>>> import numpy as np
>>> np.set_printoptions(precision=2, suppress=True, linewidth=120)
>>> rng = np.random.default_rng(7266)
>>> theta = np.sort(rng.uniform(-2, 2, 32))
>>> X = np.c_[theta, theta ** 2, theta ** 3] @ np.array([[2, 2, 1, 2], [1, 2, -1, -2], [0, 0, -2, -2]])
>>> X
array([[ -0.21,   3.35,   7.99,   2.54],
       [ -0.38,   2.8 ,   6.4 ,   1.43],
       [ -0.39,   2.8 ,   6.39,   1.42],
       [ -0.44,   2.6 ,   5.84,   1.05],
       [ -0.52,   2.35,   5.14,   0.59],
       [ -0.59,   2.09,   4.46,   0.14],
       [ -0.82,   1.22,   2.35,  -1.12],
       [ -0.89,   0.88,   1.61,  -1.49],
       [ -0.89,   0.86,   1.58,  -1.51],
       [ -0.91,   0.76,   1.36,  -1.6 ],
       [ -0.92,   0.74,   1.33,  -1.62],
       [ -1.  ,   0.04,   0.05,  -2.  ],
       [ -0.97,  -0.3 ,  -0.4 ,  -1.88],
       [ -0.95,  -0.35,  -0.44,  -1.82],
       [ -0.79,  -0.5 ,  -0.52,  -1.36],
       [ -0.6 ,  -0.47,  -0.4 ,  -0.91],
       [ -0.18,  -0.17,  -0.1 ,  -0.21],
       [  0.17,   0.17,   0.07,   0.15],
       [  1.16,   1.38,   0.04,   0.29],
       [  1.57,   1.93,  -0.2 ,   0.04],
       [  1.69,   2.1 ,  -0.3 ,  -0.07],
       [  2.33,   3.  ,  -0.97,  -0.83],
       [  2.35,   3.04,  -1.  ,  -0.86],
       [  2.98,   3.97,  -1.97,  -1.96],
       [  3.5 ,   4.76,  -2.96,  -3.09],
       [  3.92,   5.41,  -3.88,  -4.15],
       [  4.61,   6.48,  -5.63,  -6.13],
       [  4.74,   6.68,  -5.98,  -6.54],
       [  5.17,   7.38,  -7.26,  -7.98],
       [  5.33,   7.62,  -7.74,  -8.52],
       [  5.58,   8.04,  -8.57,  -9.45],
       [  6.24,   9.1 , -10.83, -12.  ]])
>>> Z = X[[18, 22]].astype(float)
>>> for _ in range(6):
...     labels = np.linalg.norm(X[:, None] - Z, axis=-1).argmin(axis=1)
...     Z = np.array([X[labels == j].mean(axis=0) for j in range(2)])
... 
>>> labels
array([0, 0, 0, 0, 0, 0, 0, 0, 0, 0, 0, 0, 0, 0, 0, 0, 0, 0, 0, 0, 0, 0, 0, 0, 1, 1, 1, 1, 1, 1, 1, 1])
>>> np.abs(Z[1] - Z[0]).argmax()
np.int64(2)
>>> np.bincount(labels)
array([24,  8])
>>> Z[1] - Z[0]
array([ 4.85,  5.5 , -8.2 , -6.75])
>>> left, sig, Vt = np.linalg.svd(X)
>>> vecs = Vt[:(sig > 1e-8).sum()]
>>> x = X[25] + -3 * X[9] + rng.integers(2) * np.eye(4)[2]
>>> x
array([ 6.66,  3.13, -7.98,  0.66])
>>> np.diag(vecs.T @ vecs)
array([0.52, 0.73, 0.88, 0.88])
>>> vecs.T @ vecs
array([[ 0.52,  0.36, -0.24,  0.24],
       [ 0.36,  0.73,  0.18, -0.18],
       [-0.24,  0.18,  0.88,  0.12],
       [ 0.24, -0.18,  0.12,  0.88]])
>>> np.round(np.linalg.norm(x - vecs.T @ vecs @ x), 2)
np.float64(0.0)
>>> np.allclose(vecs.T @ vecs @ x, x)
True
>>> Xs = X - X.mean(axis=0)
>>> left, sig, Vt = np.linalg.svd(Xs, full_matrices=False)
>>> np.abs(Vt[0]).argmax()
np.int64(2)
>>> sig.round(2) + 0
array([35.45, 11.35,  6.22,  0.  ])
>>> np.linalg.matrix_rank(Xs)
np.int64(3)
>>> Vt[0] * np.sign(Vt[0, np.abs(Vt[0]).argmax()])
array([-0.35, -0.36,  0.69,  0.52])
>>> np.abs(np.diag(np.linalg.qr(X)[1])) > 1e-9
array([ True,  True,  True, False])
>>> F = np.loadtxt("sample15.csv", delimiter=",")
>>> F
array([[4., 5., 0., 2., 1., 4., 4.],
       [5., 4., 5., 0., 2., 1., 4.],
       [0., 5., 4., 5., 0., 2., 1.],
       [2., 0., 5., 4., 5., 0., 2.],
       [1., 2., 0., 5., 4., 5., 0.],
       [4., 1., 2., 0., 5., 4., 5.],
       [4., 4., 1., 2., 0., 5., 4.]])
>>> vals, vecs = np.linalg.eigh(F)
>>> x = np.array([-1, -2, 3, 3, -1, -2, 1])
>>> x @ F @ x
np.float64(128.0)
>>> vals, vecs = np.linalg.eigh(F)
>>> np.linalg.eigvalsh(F + 4 * np.eye(7))
array([-3.75,  2.8 ,  5.5 ,  5.66, 10.54, 11.91, 23.34])
>>> np.unique(vals.round(6) + 0, return_counts=True)[1]
array([1, 1, 1, 1, 1, 1, 1])
>>> np.round(vals.sum(), 2), np.trace(F)
(np.float64(28.0), np.float64(28.0))
>>> np.abs(vecs[:, -1]).round(6).argmax()
np.int64(1)
>>> np.round(vecs @ np.diag(vals) @ vecs.T, 2) + 0
array([[4., 5., 0., 2., 1., 4., 4.],
       [5., 4., 5., 0., 2., 1., 4.],
       [0., 5., 4., 5., 0., 2., 1.],
       [2., 0., 5., 4., 5., 0., 2.],
       [1., 2., 0., 5., 4., 5., 0.],
       [4., 1., 2., 0., 5., 4., 5.],
       [4., 4., 1., 2., 0., 5., 4.]])
>>> np.round(np.linalg.eigvalsh(F).min(), 2)
np.float64(-7.75)
>>> np.all(np.linalg.eigvalsh(F) > 0)
np.False_
>>> [round(float(np.linalg.det(F[:i, :i])), 2) + 0 for i in range(1, 8)]
[4.0, -9.0, -136.0, -783.0, -1098.0, -288.0, 23114.0]
>>> A2 = F + rng.integers(-2, 3, (7, 4)) @ rng.integers(-2, 3, (4, 7))
>>> A2
array([[ 8.,  5.,  6.,  3.,  4.,  3., 12.],
       [ 9.,  4.,  9., -2.,  0., -5., 12.],
       [ 6.,  3., 10.,  7.,  2., -4., 11.],
       [ 3., -6.,  9.,  9., 13.,  1.,  6.],
       [ 2.,  2.,  1.,  1.,  0.,  0.,  4.],
       [ 3., -7., -2.,  9., 11.,  3., -1.],
       [ 8., -4.,  3., 10.,  6., -1.,  8.]])
>>> np.round(np.linalg.svd(A2 - F, compute_uv=False), 2) + 0
array([25.39, 21.35,  9.04,  3.11,  0.  ,  0.  ,  0.  ])
>>> np.linalg.matrix_rank(A2 - F, tol=1e-8)
np.int64(4)
>>> np.abs(A2 - F).sum(axis=1)
array([23., 26., 34., 29., 19., 35., 38.])
>>> A2 - F
array([[ 4.,  0.,  6.,  1.,  3., -1.,  8.],
       [ 4.,  0.,  4., -2., -2., -6.,  8.],
       [ 6., -2.,  6.,  2.,  2., -6., 10.],
       [ 1., -6.,  4.,  5.,  8.,  1.,  4.],
       [ 1.,  0.,  1., -4., -4., -5.,  4.],
       [-1., -8., -4.,  9.,  6., -1., -6.],
       [ 4., -8.,  2.,  8.,  6., -6.,  4.]])
